$ ipython --no-banner

In [1]: import numpy as np

In [2]: import numpy.linalg as la

In [3]: np.set_printoptions(precision=2, suppress=True, linewidth=100)

In [4]: def rd(a):
   ...:     return np.round(a, 2) + 0
   ...: 

In [5]: J = np.loadtxt("layer2.csv", delimiter=",")

In [6]: J
Out[6]: 
array([[ 7.63,  1.73, -2.83, -3.67,  7.59, -8.97, -7.25],
       [ 6.95,  1.77, -2.86, -4.35,  7.18, -9.26, -6.88],
       [ 7.67,  1.78, -2.49, -4.15,  7.14, -8.81, -6.76],
       [ 7.6 ,  2.04, -3.09, -3.92,  7.07, -8.87, -6.87],
       [ 6.53,  1.56, -3.01, -4.01,  7.22, -8.77, -7.13],
       [ 6.77,  2.1 , -2.92, -4.53,  7.13, -8.68, -6.73],
       [ 7.14,  1.92, -2.62, -3.93,  7.34, -8.73, -6.84],
       [ 6.17,  6.37,  4.1 ,  9.  ,  7.84, -2.73,  1.39],
       [ 6.27,  5.81,  4.24,  9.35,  7.84, -3.1 ,  1.14],
       [ 5.96,  5.61,  4.32,  9.17,  8.27, -2.51,  1.21],
       [ 6.38,  6.21,  4.05,  8.96,  8.09, -3.14,  1.38],
       [ 5.93,  5.36,  3.87,  9.1 ,  8.46, -2.88,  1.1 ],
       [ 5.9 ,  6.16,  4.84,  9.1 ,  8.17, -2.4 ,  1.02],
       [ 6.41,  5.71,  4.15,  9.12,  8.51, -2.65,  1.3 ]])

In [7]: W2 = J[[4, 8]].astype(float)

In [8]: for _ in range(5):
   ...:     z = la.norm(J[:, None] - W2, axis=-1).argmin(axis=1)
   ...:     W2 = np.array([J[z == j].mean(axis=0) for j in range(2)])
   ...: 

In [9]: z
Out[9]: array([0, 0, 0, 0, 0, 0, 0, 1, 1, 1, 1, 1, 1, 1])

In [10]: rd(W2[1] - W2[0])
Out[10]: array([-1.04,  4.05,  7.06, 13.19,  0.93,  6.1 ,  8.14])

In [11]: rd(W2)
Out[11]: 
array([[ 7.18,  1.84, -2.83, -4.08,  7.24, -8.87, -6.92],
       [ 6.15,  5.89,  4.22,  9.11,  8.17, -2.77,  1.22]])

In [12]: la.cond(J) > 100
Out[12]: np.False_

In [13]: round(np.log10(la.cond(J)))
Out[13]: 2

In [14]: G = J.T @ J

In [15]: rd(np.trace(G)), rd((J ** 2).sum())
Out[15]: (np.float64(3561.34), np.float64(3561.34))

In [16]: rd(la.svd(J, compute_uv=False) ** 2)
Out[16]: array([2347.72, 1209.42,    1.64,    1.02,    0.76,    0.47,    0.31])

In [17]: rd(np.diag(G))
Out[17]: array([627.23, 267.63, 181.87, 698.61, 834.48, 605.27, 346.25])

In [18]: la.matrix_rank(G)
Out[18]: np.int64(7)

In [19]: (J @ J.T).shape
Out[19]: (14, 14)

In [20]: rd(la.norm(J, 1)), rd(la.norm(J, np.inf))
Out[20]: (np.float64(107.85), np.float64(39.67))

In [21]: la.norm(J, axis=1).argmax()
Out[21]: np.int64(0)

In [22]: feats = np.load("test0.npy")

In [23]: feats
Out[23]: 
array([[3., 1., 1., 1., 1.],
       [1., 3., 1., 1., 1.],
       [1., 1., 3., 1., 1.],
       [1., 1., 1., 3., 1.],
       [1., 1., 1., 1., 3.]])

In [24]: np.trace(feats)
Out[24]: np.float64(15.0)

In [25]: (feats + feats.T) / 2
Out[25]: 
array([[3., 1., 1., 1., 1.],
       [1., 3., 1., 1., 1.],
       [1., 1., 3., 1., 1.],
       [1., 1., 1., 3., 1.],
       [1., 1., 1., 1., 3.]])

In [26]: rd(la.matrix_power(feats, 4))
Out[26]: 
array([[493., 477., 477., 477., 477.],
       [477., 493., 477., 477., 477.],
       [477., 477., 493., 477., 477.],
       [477., 477., 477., 493., 477.],
       [477., 477., 477., 477., 493.]])

In [27]: rd(np.sort(np.abs(la.eigvals(feats))))
Out[27]: array([2., 2., 2., 2., 7.])

In [28]: np.allclose(feats @ feats.T, feats.T @ feats)
Out[28]: True

In [29]: np.allclose(feats, feats.T)
Out[29]: True

In [30]: rd(np.abs(la.eigvals(feats)).max())
Out[30]: np.float64(7.0)

In [31]: (feats @ feats)[0]
Out[31]: array([13.,  9.,  9.,  9.,  9.])

In [32]: feats @ (-1.0) ** np.arange(5)
Out[32]: array([ 3., -1.,  3., -1.,  3.])

In [33]: np.allclose(feats @ feats.T, feats.T @ feats)
Out[33]: True

In [34]: np.fft.fft(feats[0])
Out[34]: array([7.+0.j, 2.+0.j, 2.+0.j, 2.+0.j, 2.+0.j])

In [35]: evals, evecs = la.eigh(feats)

In [36]: x0 = np.array([-2, -3, 3, -1, -3])

In [37]: rd(la.eigvalsh(feats[1:, 1:]))
Out[37]: array([2., 2., 2., 6.])

In [38]: x0 @ feats @ x0
Out[38]: np.float64(100.0)

In [39]: rd(x0 @ feats @ x0 / (x0 @ x0)), rd(evals[0]), evals[-1]
Out[39]: (np.float64(3.12), np.float64(2.0), np.float64(7.0))

In [40]: np.abs(feats).sum(axis=1).max(), np.abs(evals).max()
Out[40]: (np.float64(7.0), np.float64(7.0))

In [41]: x0 = np.ones(5)

In [42]: for _ in range(4):
    ...:     x0 = feats @ x0
    ...:     x0 /= la.norm(x0)
    ...:     print(round(x0 @ feats @ x0, 2))
    ...: 
7.0
7.0
7.0
7.0

In [43]: rd(la.eigvalsh(feats)[-1])
Out[43]: np.float64(7.0)

In [44]: rd(x0)
Out[44]: array([0.45, 0.45, 0.45, 0.45, 0.45])

In [45]: W2 = np.array([[-2, -3, -2], [2, 1, 1]])

In [46]: rng = np.random.default_rng(78760)

In [47]: F = rng.normal(size=(41, 2)) @ W2 + np.array([-2, -3, -2])

In [48]: rd(F)
Out[48]: 
array([[ 3.42,  1.65,  1.68],
       [ 1.19, -0.16,  0.22],
       [-0.16, -1.67, -0.88],
       [-4.68, -4.73, -3.53],
       [-8.4 , -7.81, -6.  ],
       [-6.95, -7.67, -5.57],
       [-3.72, -5.33, -3.6 ],
       [-2.05, -7.05, -4.04],
       [-1.35, -1.02, -0.85],
       [-2.91, -2.08, -1.77],
       [-2.21, -2.53, -1.82],
       [ 0.31, -1.49, -0.66],
       [-5.19, -5.4 , -4.  ],
       [ 0.74,  0.38,  0.38],
       [-4.78, -4.55, -3.47],
       [-1.57, -2.7 , -1.74],
       [-5.02, -7.53, -5.02],
       [-4.34, -5.1 , -3.63],
       [-0.35, -1.06, -0.62],
       [-0.06, -0.17, -0.1 ],
       [ 0.72, -2.64, -1.14],
       [-3.14, -2.55, -2.06],
       [-6.73, -7.1 , -5.23],
       [-1.27, -0.84, -0.74],
       [-1.39, -3.1 , -1.9 ],
       [-0.42, -0.64, -0.42],
       [-2.08, -5.22, -3.13],
       [-8.  , -9.12, -6.56],
       [-0.78, -4.06, -2.23],
       [-2.07, -1.84, -1.43],
       [-2.66, -3.56, -2.45],
       [-2.34, -2.5 , -1.84],
       [-3.83, -4.59, -3.25],
       [-0.24, -1.12, -0.62],
       [-7.51, -8.93, -6.34],
       [-2.27, -2.05, -1.59],
       [ 0.43, -0.58, -0.18],
       [-2.44, -1.31, -1.27],
       [ 2.71, -0.17,  0.59],
       [-3.26, -5.33, -3.48],
       [-5.4 , -9.61, -6.16]])

In [49]: G = F.T @ F

In [50]: rd(np.diag(G))
Out[50]: array([558.88, 834.13, 402.27])

In [51]: np.allclose(G, G.T)
Out[51]: True

In [52]: (F @ F.T).shape
Out[52]: (41, 41)

In [53]: rd(la.eigvalsh(G)[::-1])
Out[53]: array([1748.23,   47.05,    0.  ])

In [54]: hat = J @ la.solve(J.T @ J, J.T)

In [55]: rd(np.trace(hat))
Out[55]: np.float64(7.0)

In [56]: rd(la.eigvalsh(hat))
Out[56]: array([0., 0., 0., 0., 0., 0., 0., 1., 1., 1., 1., 1., 1., 1.])

In [57]: np.allclose(hat @ hat, hat)
Out[57]: True

In [58]: rd(hat @ J[:, 0])
Out[58]: array([7.63, 6.95, 7.67, 7.6 , 6.53, 6.77, 7.14, 6.17, 6.27, 5.96, 6.38, 5.93, 5.9 , 6.41])

In [59]: arr = np.loadtxt("a.csv", delimiter=",")

In [60]: rd(arr)
Out[60]: 
array([[-1.22,  1.04,  1.36,  1.79,  1.16, -2.62,  0.11,  0.36],
       [ 1.22, -2.17,  0.83, -0.79,  2.51, -0.49,  1.08, -0.89],
       [ 0.77,  0.02, -1.42, -1.09, -1.54, -2.69,  0.59, -1.51],
       [-2.21, -0.34,  1.09,  0.03, -0.58,  0.82,  0.31, -2.95],
       [ 1.44, -0.06,  2.69,  0.22, -2.02,  0.1 ,  1.51,  0.51],
       [ 0.77, -0.16,  1.55, -0.97, -0.16, -0.57, -3.38, -0.48],
       [-0.66, -3.12, -0.51,  1.7 , -1.22, -0.5 , -0.68,  0.72],
       [-2.1 , -0.61,  0.6 , -2.67, -0.23, -0.61,  0.45,  1.77]])

In [61]: x0 = np.array([0, -3, 1, 0, -2, 3, -1, 2])

In [62]: rhs = arr @ x0

In [63]: b, lr = np.zeros(8), 1 / la.norm(arr, 2) ** 2

In [64]: for i in range(12):
    ...:     b -= lr * arr.T @ (arr @ b - rhs)
    ...:     if i % 2 == 0: print(i, round(la.norm(arr @ b - rhs), 2))
    ...: 
0 0.0
2 0.0
4 0.0
6 0.0
8 0.0
10 0.0

In [65]: rd(la.cond(arr))
Out[65]: np.float64(1.0)

In [66]: rd(b)
Out[66]: array([ 0., -3.,  1.,  0., -2.,  3., -1.,  2.])

In [67]: def softmax(z):
    ...:     e = np.exp(z - z.max(axis=-1, keepdims=True))
    ...:     return e / e.sum(axis=-1, keepdims=True)
    ...: 

In [68]: rd(softmax(arr[5]))
Out[68]: array([0.21, 0.08, 0.46, 0.04, 0.08, 0.06, 0.  , 0.06])

In [69]: scores = arr @ arr.T / np.sqrt(8)

In [70]: rd(softmax(scores + np.triu(np.full(scores.shape, -np.inf), 1)))
Out[70]: 
array([[1.  , 0.  , 0.  , 0.  , 0.  , 0.  , 0.  , 0.  ],
       [0.  , 1.  , 0.  , 0.  , 0.  , 0.  , 0.  , 0.  ],
       [0.  , 0.  , 0.99, 0.  , 0.  , 0.  , 0.  , 0.  ],
       [0.  , 0.  , 0.  , 0.99, 0.  , 0.  , 0.  , 0.  ],
       [0.  , 0.  , 0.  , 0.  , 0.99, 0.  , 0.  , 0.  ],
       [0.  , 0.  , 0.  , 0.  , 0.  , 0.98, 0.  , 0.  ],
       [0.  , 0.  , 0.  , 0.  , 0.  , 0.  , 0.98, 0.  ],
       [0.  , 0.  , 0.  , 0.  , 0.  , 0.  , 0.  , 0.98]])

In [71]: W = np.array([[2, 0, 2],
    ...:     [1, 1, 1],
    ...:     [1, 1, 1],
    ...:     [0, 1, 0],
    ...:     [0, 0, 2],
    ...:     [0, 1, 0],
    ...:     [2, 2, 0],
    ...:     [0, 1, 1]])

In [72]: b = np.array([3, 0, 3])

In [73]: act = np.maximum(arr @ W + b, 0)

In [74]: la.matrix_rank(act)
Out[74]: np.int64(3)

In [75]: W2 = np.array([[2, 0], [1, -2], [3, -2]])

In [76]: W @ W2
Out[76]: 
array([[10, -4],
       [ 6, -4],
       [ 6, -4],
       [ 1, -2],
       [ 6, -4],
       [ 1, -2],
       [ 6, -4],
       [ 4, -4]])

In [77]: rd(act @ W2)
Out[77]: 
array([[ 25.49, -15.61],
       [ 37.22, -16.48],
       [  8.66,   0.  ],
       [  0.  ,   0.  ],
       [ 44.5 , -22.94],
       [ 15.37, -10.25],
       [  0.  ,   0.  ],
       [  0.3 ,  -0.2 ]])

In [78]: (act @ W2).round(6).argmax(axis=1)
Out[78]: array([0, 0, 0, 0, 0, 0, 0, 0])

In [79]: E = np.loadtxt("out8.csv", delimiter=",")

In [80]: E
Out[80]: 
array([[0., 3., 0., 2., 2., 0., 1.],
       [2., 3., 3., 0., 1., 6., 3.],
       [0., 2., 1., 1., 3., 2., 1.],
       [3., 0., 0., 1., 2., 0., 2.],
       [1., 1., 3., 0., 2., 6., 1.],
       [3., 1., 0., 0., 3., 0., 3.],
       [3., 2., 2., 2., 1., 4., 1.],
       [2., 3., 3., 1., 2., 6., 3.],
       [2., 2., 0., 3., 3., 0., 2.],
       [2., 0., 1., 0., 2., 2., 2.],
       [3., 1., 2., 1., 1., 4., 2.],
       [2., 1., 0., 0., 3., 0., 2.]])

In [81]: r0, g = E[1], E[5]

In [82]: r0 @ g
Out[82]: np.float64(21.0)

In [83]: pr = (r0 @ g) / (r0 @ r0) * r0

In [84]: rd(g - pr)
Out[84]: array([ 2.38,  0.07, -0.93,  0.  ,  2.69, -1.85,  2.07])

In [85]: np.abs(np.diag(la.qr(E)[1])) > 1e-9
Out[85]: array([ True,  True,  True,  True,  True, False,  True])

In [86]: rd(E @ la.pinv(E) @ E)
Out[86]: 
array([[0., 3., 0., 2., 2., 0., 1.],
       [2., 3., 3., 0., 1., 6., 3.],
       [0., 2., 1., 1., 3., 2., 1.],
       [3., 0., 0., 1., 2., 0., 2.],
       [1., 1., 3., 0., 2., 6., 1.],
       [3., 1., 0., 0., 3., 0., 3.],
       [3., 2., 2., 2., 1., 4., 1.],
       [2., 3., 3., 1., 2., 6., 3.],
       [2., 2., 0., 3., 3., 0., 2.],
       [2., 0., 1., 0., 2., 2., 2.],
       [3., 1., 2., 1., 1., 4., 2.],
       [2., 1., 0., 0., 3., 0., 2.]])

In [87]: np.unique(E.round(6), axis=0).shape
Out[87]: (12, 7)

In [88]: la.matrix_rank(E, rtol=0.1)
Out[88]: np.int64(5)

In [89]: rd(la.norm(E, 2) / la.norm(E))
Out[89]: np.float64(0.87)

In [90]: [round(float(x), 2) for x in la.svd(E, compute_uv=False)[:3]]
Out[90]: [17.7, 8.02, 4.6]

In [91]: np.argsort(-la.norm(E, axis=0).round(6), kind="stable")[:3]
Out[91]: array([5, 4, 0])

In [92]: ang = np.radians(72)

In [93]: R = np.eye(7)

In [94]: R[5, 5] = R[0, 0] = np.cos(ang)

In [95]: R[5, 0], R[0, 5] = -np.sin(ang), np.sin(ang)

In [96]: rd(R)
Out[96]: 
array([[ 0.31,  0.  ,  0.  ,  0.  ,  0.  ,  0.95,  0.  ],
       [ 0.  ,  1.  ,  0.  ,  0.  ,  0.  ,  0.  ,  0.  ],
       [ 0.  ,  0.  ,  1.  ,  0.  ,  0.  ,  0.  ,  0.  ],
       [ 0.  ,  0.  ,  0.  ,  1.  ,  0.  ,  0.  ,  0.  ],
       [ 0.  ,  0.  ,  0.  ,  0.  ,  1.  ,  0.  ,  0.  ],
       [-0.95,  0.  ,  0.  ,  0.  ,  0.  ,  0.31,  0.  ],
       [ 0.  ,  0.  ,  0.  ,  0.  ,  0.  ,  0.  ,  1.  ]])

In [97]: out = E @ R.T

In [98]: np.allclose(E @ E.T, out @ out.T)
Out[98]: True

In [99]: np.allclose(la.norm(E, axis=1), la.norm(out, axis=1))
Out[99]: True

In [100]: rd(softmax(E[4]))
Out[100]: array([0.01, 0.01, 0.05, 0.  , 0.02, 0.92, 0.01])

In [101]: scores = E @ E.T / np.sqrt(7)

In [102]: rd(softmax(scores)[4] @ E)
Out[102]: array([1.91, 2.81, 3.  , 0.62, 1.71, 6.  , 2.81])

In [103]: rd(softmax(scores + np.triu(np.full(scores.shape, -np.inf), 1)))
Out[103]: 
array([[1.  , 0.  , 0.  , 0.  , 0.  , 0.  , 0.  , 0.  , 0.  , 0.  , 0.  , 0.  ],
       [0.  , 1.  , 0.  , 0.  , 0.  , 0.  , 0.  , 0.  , 0.  , 0.  , 0.  , 0.  ],
       [0.01, 0.92, 0.07, 0.  , 0.  , 0.  , 0.  , 0.  , 0.  , 0.  , 0.  , 0.  ],
       [0.02, 0.17, 0.03, 0.78, 0.  , 0.  , 0.  , 0.  , 0.  , 0.  , 0.  , 0.  ],
       [0.  , 0.76, 0.  , 0.  , 0.24, 0.  , 0.  , 0.  , 0.  , 0.  , 0.  , 0.  ],
       [0.  , 0.06, 0.  , 0.06, 0.  , 0.87, 0.  , 0.  , 0.  , 0.  , 0.  , 0.  ],
       [0.  , 0.89, 0.  , 0.  , 0.04, 0.  , 0.06, 0.  , 0.  , 0.  , 0.  , 0.  ],
       [0.  , 0.24, 0.  , 0.  , 0.  , 0.  , 0.  , 0.75, 0.  , 0.  , 0.  , 0.  ],
       [0.02, 0.01, 0.01, 0.01, 0.  , 0.05, 0.03, 0.11, 0.76, 0.  , 0.  , 0.  ],
       [0.  , 0.29, 0.  , 0.  , 0.06, 0.01, 0.02, 0.61, 0.  , 0.01, 0.  , 0.  ],
       [0.  , 0.31, 0.  , 0.  , 0.02, 0.  , 0.01, 0.66, 0.  , 0.  , 0.01, 0.  ],
       [0.01, 0.05, 0.01, 0.05, 0.01, 0.44, 0.01, 0.14, 0.14, 0.02, 0.02, 0.1 ]])

In [104]: mat = np.loadtxt("data.csv", delimiter=",")

In [105]: mat
Out[105]: 
array([[ 2., -1., -1., -1.,  2.,  0.,  2.,  2.,  3.,  1.],
       [-1.,  0., -1.,  1.,  3., -1.,  3.,  3.,  3., -3.],
       [ 1., -3.,  0.,  2., -2., -1.,  2.,  3.,  3.,  3.],
       [ 2.,  3.,  0.,  1., -1.,  3., -3.,  3., -1., -3.],
       [-1.,  3.,  2.,  3., -2.,  0.,  0.,  1.,  0.,  1.],
       [ 2.,  1., -1.,  2., -3., -2.,  2.,  2.,  3., -3.]])

In [106]: evals, evecs = la.eigh(feats)

In [107]: rd(la.svd(feats, compute_uv=False))
Out[107]: array([7., 2., 2., 2., 2.])

In [108]: np.abs(evecs[:, -1]).round(6).argmax()
Out[108]: np.int64(0)
